% python3 -q
>>> import numpy as np
>>> np.set_printoptions(precision=3, suppress=True, linewidth=160, floatmode="fixed")
>>> rd = lambda a: np.round(a, 3) + 0
>>> t = np.deg2rad(72)
>>> K = np.eye(6)
>>> K[np.ix_([3, 0], [3, 0])] = [[np.cos(t), -np.sin(t)], [np.sin(t), np.cos(t)]]
>>> rd(K)
array([[ 0.309,  0.000,  0.000,  0.951,  0.000,  0.000],
       [ 0.000,  1.000,  0.000,  0.000,  0.000,  0.000],
       [ 0.000,  0.000,  1.000,  0.000,  0.000,  0.000],
       [-0.951,  0.000,  0.000,  0.309,  0.000,  0.000],
       [ 0.000,  0.000,  0.000,  0.000,  1.000,  0.000],
       [ 0.000,  0.000,  0.000,  0.000,  0.000,  1.000]])
>>> # columns are unit length and at right angles
>>> A2 = np.array([[2, 1, 1], [2, 1, 1], [2, 3, 2], [2, 0, 1], [1, 1, 0], [3, 0, 0]])
>>> rd(A2.T @ K.T)
array([[ 2.520,  2.000,  2.000, -1.284,  1.000,  3.000],
       [ 0.309,  1.000,  3.000, -0.951,  1.000,  0.000],
       [ 1.260,  1.000,  2.000, -0.642,  0.000,  0.000]])
>>> np.linalg.matrix_rank(K @ A2)
np.int64(3)
>>> rd(np.einsum("ij,ij->i", K, K))
array([1.000, 1.000, 1.000, 1.000, 1.000, 1.000])
>>> rd(np.einsum("ij->j", K))
array([-0.642,  1.000,  1.000,  1.260,  1.000,  1.000])
>>> rd(np.einsum("ik,kj->ji", K, A2))
array([[ 2.520,  2.000,  2.000, -1.284,  1.000,  3.000],
       [ 0.309,  1.000,  3.000, -0.951,  1.000,  0.000],
       [ 1.260,  1.000,  2.000, -0.642,  0.000,  0.000]])
>>> np.vstack([K, A2.T]).shape
(9, 6)
>>> t = np.radians(120)
>>> Rm = np.eye(6)
>>> Rm[1, 1] = Rm[2, 2] = np.cos(t)
>>> Rm[1, 2], Rm[2, 1] = -np.sin(t), np.sin(t)
>>> rd(Rm)
array([[ 1.000,  0.000,  0.000,  0.000,  0.000,  0.000],
       [ 0.000, -0.500, -0.866,  0.000,  0.000,  0.000],
       [ 0.000,  0.866, -0.500,  0.000,  0.000,  0.000],
       [ 0.000,  0.000,  0.000,  1.000,  0.000,  0.000],
       [ 0.000,  0.000,  0.000,  0.000,  1.000,  0.000],
       [ 0.000,  0.000,  0.000,  0.000,  0.000,  1.000]])
>>> A2 = K @ Rm.T
>>> np.allclose(np.linalg.norm(K, axis=1), np.linalg.norm(A2, axis=1))
True
>>> np.allclose(K @ K.T, A2 @ A2.T)
True
>>> rng = np.random.default_rng(130)
>>> lab = rng.permutation(6)
>>> lab
array([2, 5, 0, 1, 3, 4])
>>> A2 = K[lab][:, lab]
>>> rd(np.diag(A2))
array([1.000, 1.000, 0.309, 1.000, 0.309, 1.000])
>>> rd(np.trace(A2))
np.float64(4.618)
>>> rd(np.sort(np.abs(np.linalg.eigvals(A2))))
array([1.000, 1.000, 1.000, 1.000, 1.000, 1.000])
>>> A2 = K + rng.integers(-2, 3, (6, 1)) @ rng.integers(-2, 3, (1, 6))
>>> rd(A2)
array([[ 4.309,  0.000,  4.000,  2.951,  4.000, -4.000],
       [ 2.000,  1.000,  2.000,  1.000,  2.000, -2.000],
       [ 4.000,  0.000,  5.000,  2.000,  4.000, -4.000],
       [-0.951,  0.000,  0.000,  0.309,  0.000,  0.000],
       [ 4.000,  0.000,  4.000,  2.000,  5.000, -4.000],
       [-4.000,  0.000, -4.000, -2.000, -4.000,  5.000]])
>>> rd(np.linalg.svd(A2 - K, compute_uv=False))
array([17.000,  0.000,  0.000,  0.000,  0.000,  0.000])
>>> A2 - K
array([[ 4.000,  0.000,  4.000,  2.000,  4.000, -4.000],
       [ 2.000,  0.000,  2.000,  1.000,  2.000, -2.000],
       [ 4.000,  0.000,  4.000,  2.000,  4.000, -4.000],
       [ 0.000,  0.000,  0.000,  0.000,  0.000,  0.000],
       [ 4.000,  0.000,  4.000,  2.000,  4.000, -4.000],
       [-4.000,  0.000, -4.000, -2.000, -4.000,  4.000]])
>>> F = np.array([[2.0, 0.0, 1.0, 0.0, 0.0],
...     [1.0, 1.0, -2.0, 0.0, 0.0],
...     [0.0, 0.0, 1.0, 0.0, 0.0],
...     [0.0, 0.0, 0.0, -1.0, 8.0],
...     [0.0, 0.0, 0.0, -3.0, -8.0]])
>>> # 2 blocks once reordered
>>> x0 = np.array([1, 1, 1, 1, 1])
>>> target = F @ x0
>>> target
array([  3.000,   0.000,   1.000,   7.000, -11.000])
>>> rd(np.linalg.solve(F, target + F[:, 4]))
array([1.000, 1.000, 1.000, 1.000, 2.000])
>>> rd(np.linalg.solve(F.T, F[1]))
array([0.000, 1.000, 0.000, 0.000, 0.000])
>>> rd(np.linalg.solve(F, -1 * target))
array([-1.000, -1.000, -1.000, -1.000, -1.000])
